$ python3 -q
>>> import numpy as np
>>> np.set_printoptions(precision=1, suppress=True, linewidth=100, sign=" ")
>>> X = np.loadtxt("test17.csv", delimiter=",")
>>> print(X)
[[ 2.4 11.9  0.1  0.7]
 [-0.5 -2.8  0.2  1.1]
 [-1.7 -8.5 -1.   0.1]
 [-0.8 -3.8 -1.7  0.3]
 [-1.6 -8.1  0.3  1.2]
 [-1.5 -7.3 -1.2  0.6]
 [ 0.3  1.5 -0.3 -0.7]
 [-0.1 -0.8  0.   1.3]
 [-1.1 -5.4 -1.1  0.8]
 [ 0.8  4.2  2.1  1.5]
 [-0.1 -0.6 -0.3  0.6]
 [ 0.1  0.4  0.1  0.8]
 [-1.6 -8.  -1.1 -0.5]
 [ 0.2  0.9 -0.1 -1. ]
 [ 1.3  6.7 -1.3  0.6]
 [ 0.2  1.1  0.7  2.6]
 [-1.2 -5.9 -0.1  0.8]
 [-0.2 -1.1 -1.9 -1.4]
 [ 0.4  2.1  0.3  1.3]
 [-0.3 -1.7  1.1 -2.8]
 [ 1.1  5.7  0.8  1.1]]
>>> print(X.sum(axis=1))
[ 15.1  -2.  -11.1  -6.   -8.2  -9.4   0.8   0.4  -6.8   8.6  -0.4   1.4 -11.2   0.    7.3   4.6
  -6.4  -4.6   4.1  -3.7   8.7]
>>> print(np.unravel_index(np.abs(X).argmax(), X.shape))
(np.int64(0), np.int64(1))
>>> print(round(float(np.linalg.norm(X)), 1))
25.8
>>> print(X.mean(axis=0))
[-0.2 -0.9 -0.2  0.4]
>>> print(np.linalg.svd(X, compute_uv=False))
[ 24.9   5.7   4.    0.1]
>>> np.zeros(21, 4)
Traceback (most recent call last):
  File "<python-input-9>", line 1, in <module>
    np.zeros(21, 4)
    ~~~~~~~~^^^^^^^
TypeError: Cannot interpret '4' as a data type
>>> w1 = np.array([[1, 2], [1, 3], [3, 0], [3, 1]])
>>> c = np.array([2, -5])
>>> hid = np.maximum(X @ w1 + c, 0)
>>> print(np.linalg.matrix_rank(hid))
2
>>> C = np.array([[-2, 1], [0, -1]])
>>> print(hid @ C)
[[-37.4 -17.5]
 [ -5.2   2.6]
 [  0.    0. ]
 [  0.    0. ]
 [  0.    0. ]
 [  0.    0. ]
 [ -1.6   0.8]
 [-10.    5. ]
 [  0.    0. ]
 [-35.6   7.1]
 [ -4.4   2.2]
 [-10.4   5.2]
 [  0.    0. ]
 [  0.    0. ]
 [-15.8 -10.4]
 [-26.4  11.9]
 [  0.    0. ]
 [  0.    0. ]
 [-18.6   5.9]
 [  0.    0. ]
 [-29.   -0.9]]
>>> print(w1 @ C)
[[-2 -1]
 [-2 -2]
 [-6  3]
 [-6  2]]
>>> print((hid @ C).round(6).argmax(axis=1))
[ 1  1  0  0  0  0  1  1  0  1  1  1  0  0  1  1  0  0  1  0  1]
